$ python3 -q
>>> import numpy as np
>>> np.set_printoptions(precision=2, suppress=True, linewidth=160)
>>> rng = np.random.default_rng(451)
>>> data = np.triu(rng.random((12, 12)) < 0.2, 1).astype(int)
>>> data = data + data.T
>>> data
array([[0, 1, 0, 0, 0, 0, 1, 1, 0, 0, 0, 0],
       [1, 0, 0, 0, 1, 1, 0, 0, 0, 0, 1, 1],
       [0, 0, 0, 0, 0, 0, 0, 0, 0, 0, 0, 1],
       [0, 0, 0, 0, 1, 0, 0, 0, 0, 0, 0, 0],
       [0, 1, 0, 1, 0, 0, 0, 0, 0, 0, 0, 0],
       [0, 1, 0, 0, 0, 0, 0, 0, 0, 0, 0, 0],
       [1, 0, 0, 0, 0, 0, 0, 0, 1, 0, 0, 0],
       [1, 0, 0, 0, 0, 0, 0, 0, 1, 0, 0, 1],
       [0, 0, 0, 0, 0, 0, 1, 1, 0, 0, 0, 0],
       [0, 0, 0, 0, 0, 0, 0, 0, 0, 0, 0, 0],
       [0, 1, 0, 0, 0, 0, 0, 0, 0, 0, 0, 0],
       [0, 1, 1, 0, 0, 0, 0, 1, 0, 0, 0, 0]])
>>> np.argsort(-np.linalg.norm(data, axis=0).round(6), kind="stable")[:3]
array([1, 0, 7])
>>> np.round(np.linalg.norm(data, 2) / np.linalg.norm(data), 2)
np.float64(0.55)
>>> W2 = np.array([[2, 3, 0, 3]])
>>> M = rng.normal(size=(44, 1)) @ W2 + np.array([-3, 0, 2, 3])
>>> M.round(2) + 0
array([[-2.85,  0.23,  2.  ,  3.23],
       [-2.92,  0.12,  2.  ,  3.12],
       [-2.77,  0.34,  2.  ,  3.34],
       [-3.73, -1.1 ,  2.  ,  1.9 ],
       [-2.79,  0.32,  2.  ,  3.32],
       [ 0.  ,  4.51,  2.  ,  7.51],
       [-2.29,  1.06,  2.  ,  4.06],
       [-0.46,  3.81,  2.  ,  6.81],
       [-1.58,  2.13,  2.  ,  5.13],
       [-1.98,  1.53,  2.  ,  4.53],
       [-4.16, -1.74,  2.  ,  1.26],
       [-1.75,  1.88,  2.  ,  4.88],
       [ 0.02,  4.53,  2.  ,  7.53],
       [-2.64,  0.55,  2.  ,  3.55],
       [-1.53,  2.21,  2.  ,  5.21],
       [-0.32,  4.02,  2.  ,  7.02],
       [-1.33,  2.5 ,  2.  ,  5.5 ],
       [-2.76,  0.37,  2.  ,  3.37],
       [-2.7 ,  0.45,  2.  ,  3.45],
       [-4.7 , -2.55,  2.  ,  0.45],
       [-3.45, -0.68,  2.  ,  2.32],
       [-1.94,  1.59,  2.  ,  4.59],
       [-1.79,  1.81,  2.  ,  4.81],
       [-3.59, -0.88,  2.  ,  2.12],
       [-5.62, -3.92,  2.  , -0.92],
       [-1.38,  2.43,  2.  ,  5.43],
       [-1.89,  1.66,  2.  ,  4.66],
       [-2.94,  0.09,  2.  ,  3.09],
       [-1.86,  1.71,  2.  ,  4.71],
       [-0.25,  4.13,  2.  ,  7.13],
       [-3.24, -0.35,  2.  ,  2.65],
       [-2.27,  1.1 ,  2.  ,  4.1 ],
       [ 0.91,  5.86,  2.  ,  8.86],
       [-4.24, -1.85,  2.  ,  1.15],
       [-3.85, -1.28,  2.  ,  1.72],
       [ 0.87,  5.8 ,  2.  ,  8.8 ],
       [-6.15, -4.73,  2.  , -1.73],
       [-2.32,  1.02,  2.  ,  4.02],
       [-8.09, -7.64,  2.  , -4.64],
       [-1.55,  2.17,  2.  ,  5.17],
       [-3.09, -0.14,  2.  ,  2.86],
       [-2.77,  0.35,  2.  ,  3.35],
       [-2.32,  1.02,  2.  ,  4.02],
       [-2.85,  0.22,  2.  ,  3.22]])
>>> Uu, s, vt = np.linalg.svd(M)
>>> vecs = vt[:(s > 1e-8).sum()]
>>> vec = M[3] + -1 * M[19] + rng.integers(2) * np.eye(4)[3]
>>> vec
array([0.97, 1.45, 0.  , 1.45])
>>> np.linalg.matrix_rank(np.vstack([M, vec]))
np.int64(2)
>>> round(float(np.linalg.norm(vec - vecs.T @ vecs @ vec)), 2)
0.0
>>> np.argsort(-np.linalg.norm(M, axis=0).round(6), kind="stable")[:3]
array([3, 0, 1])
>>> feats = np.loadtxt("arr.csv", delimiter=",")
>>> feats
array([[  9.,  16., -14., -12., -16.,  17.,  96.,  -1., -13.],
       [ -3.,  16.,   7., -37., -44.,  34.,  99.,  34.,   2.],
       [ 12.,   7., -28.,   1.,  -1.,  11.,  94.,  -8., -19.],
       [  5.,  32.,  16., -24., -29.,  12.,  49.,  -7.,  -1.],
       [  1.,  -9., -13., -38., -36.,  16.,  54.,  22.,  -7.],
       [  3.,  10.,  -5.,   7.,   3.,   9.,  48.,   0.,  -4.]])
>>> Y = feats / np.sqrt((feats ** 2).mean(axis=1, keepdims=True))
>>> np.linalg.matrix_rank(feats - feats.mean(axis=1, keepdims=True))
np.int64(4)
>>> Y[2]
array([ 0.35,  0.21, -0.83,  0.03, -0.03,  0.32,  2.77, -0.24, -0.56])
>>> J = np.load("test4.npy")
>>> J
array([[ 9,  0, -3,  3,  0, -9,  6, -3,  6, -6, -9, -9,  6,  3],
       [-3,  0,  1, -1,  0,  3, -2,  1, -2,  2,  3,  3, -2, -1],
       [-3,  0,  1, -1,  0,  3, -2,  1, -2,  2,  3,  3, -2, -1],
       [ 6,  0, -2,  2,  0, -6,  4, -2,  4, -4, -6, -6,  4,  2],
       [-3,  0,  1, -1,  0,  3, -2,  1, -2,  2,  3,  3, -2, -1],
       [-3,  0,  1, -1,  0,  3, -2,  1, -2,  2,  3,  3, -2, -1],
       [ 9,  0, -3,  3,  0, -9,  6, -3,  6, -6, -9, -9,  6,  3],
       [ 0,  0,  0,  0,  0,  0,  0,  0,  0,  0,  0,  0,  0,  0],
       [ 0,  0,  0,  0,  0,  0,  0,  0,  0,  0,  0,  0,  0,  0],
       [-6,  0,  2, -2,  0,  6, -4,  2, -4,  4,  6,  6, -4, -2],
       [ 3,  0, -1,  1,  0, -3,  2, -1,  2, -2, -3, -3,  2,  1],
       [ 3,  0, -1,  1,  0, -3,  2, -1,  2, -2, -3, -3,  2,  1],
       [ 9,  0, -3,  3,  0, -9,  6, -3,  6, -6, -9, -9,  6,  3],
       [ 3,  0, -1,  1,  0, -3,  2, -1,  2, -2, -3, -3,  2,  1]])
>>> labels = rng.permutation(14)
>>> labels
array([13, 12,  7,  1,  3,  8,  4, 11,  9,  0, 10,  6,  2,  5])
>>> Y = J[labels][:, labels]
>>> np.allclose(Y, J)
False
>>> np.round(np.sort(np.abs(np.linalg.eigvals(Y))), 2) + 0
array([ 0.,  0.,  0.,  0.,  0.,  0.,  0.,  0.,  0.,  0.,  0.,  0.,  0., 26.])
>>> vec = np.array([5, 1, 8, 1, 9, 4, 9, 6, 5, 5, 0, 1, 7, 1])
>>> np.einsum("ij,j->i", J, vec)
array([ 60, -20, -20,  40, -20, -20,  60,   0,   0, -40,  20,  20,  60,  20])
>>> (J * vec).sum(axis=1)
array([ 60, -20, -20,  40, -20, -20,  60,   0,   0, -40,  20,  20,  60,  20])
>>> J @ np.ones(14)
array([-6.,  2.,  2., -4.,  2.,  2., -6.,  0.,  0.,  4., -2., -2., -6., -2.])
>>> J @ np.eye(14)[1]
array([0., 0., 0., 0., 0., 0., 0., 0., 0., 0., 0., 0., 0., 0.])
>>> J @ vec
array([ 60, -20, -20,  40, -20, -20,  60,   0,   0, -40,  20,  20,  60,  20])
>>> J @ (2 * vec)
array([120, -40, -40,  80, -40, -40, 120,   0,   0, -80,  40,  40, 120,  40])
>>> C2 = M.T @ M
>>> np.linalg.matrix_rank(C2)
np.int64(2)
>>> np.round(np.linalg.svd(M, compute_uv=False) ** 2, 2) + 0
array([1293.27,  523.7 ,    0.  ,    0.  ])
>>> np.diag(C2)
array([399.13, 318.95, 176.  , 922.89])
>>> np.allclose(C2, C2.T)
True
>>> C2
array([[ 399.13,  108.67, -217.79, -218.02],
       [ 108.67,  318.95,   69.31,  422.92],
       [-217.79,   69.31,  176.  ,  333.31],
       [-218.02,  422.92,  333.31,  922.89]])
>>> round(float(np.trace(C2)), 2), round((M ** 2).sum(), 2)
(1816.98, np.float64(1816.98))
>>> (C2 + C2.T) / 2
array([[ 399.13,  108.67, -217.79, -218.02],
       [ 108.67,  318.95,   69.31,  422.92],
       [-217.79,   69.31,  176.  ,  333.31],
       [-218.02,  422.92,  333.31,  922.89]])
>>> np.round(np.trace(C2), 2)
np.float64(1816.98)
>>> round(np.linalg.det(C2), 2)
np.float64(0.0)
>>> np.allclose(C2 @ C2.T, C2.T @ C2)
True
>>> np.round(np.sort(np.abs(np.linalg.eigvals(C2))), 2) + 0
array([   0.  ,    0.  ,  523.7 , 1293.27])
>>> X = np.diag(np.array([2, 2, -1, -1, -2, 1, 2, 0]))
>>> X
array([[ 2,  0,  0,  0,  0,  0,  0,  0],
       [ 0,  2,  0,  0,  0,  0,  0,  0],
       [ 0,  0, -1,  0,  0,  0,  0,  0],
       [ 0,  0,  0, -1,  0,  0,  0,  0],
       [ 0,  0,  0,  0, -2,  0,  0,  0],
       [ 0,  0,  0,  0,  0,  1,  0,  0],
       [ 0,  0,  0,  0,  0,  0,  2,  0],
       [ 0,  0,  0,  0,  0,  0,  0,  0]])
>>> round(np.linalg.eigvalsh(X).min(), 2)
np.float64(-2.0)
>>> rank = np.linalg.matrix_rank(X)
>>> rank
np.int64(7)
>>> null = np.linalg.svd(X)[2][rank:].T
>>> null.shape
(8, 1)
>>> [int(np.linalg.matrix_rank(np.delete(X, i, axis=0))) for i in range(8)]
[6, 6, 6, 6, 6, 6, 6, 7]
>>> X @ null
array([[0.],
       [0.],
       [0.],
       [0.],
       [0.],
       [0.],
       [0.],
       [0.]])
>>> [int(np.linalg.matrix_rank(X[:, :j + 1])) for j in range(8)]
[1, 2, 3, 4, 5, 6, 7, 7]
>>> np.linalg.matrix_rank(X.T @ X), np.linalg.matrix_rank(X @ X.T)
(np.int64(7), np.int64(7))
>>> null[:, 0] / null[np.abs(null[:, 0]).round(6).argmax(), 0]
array([0., 0., 0., 0., 0., 0., 0., 1.])
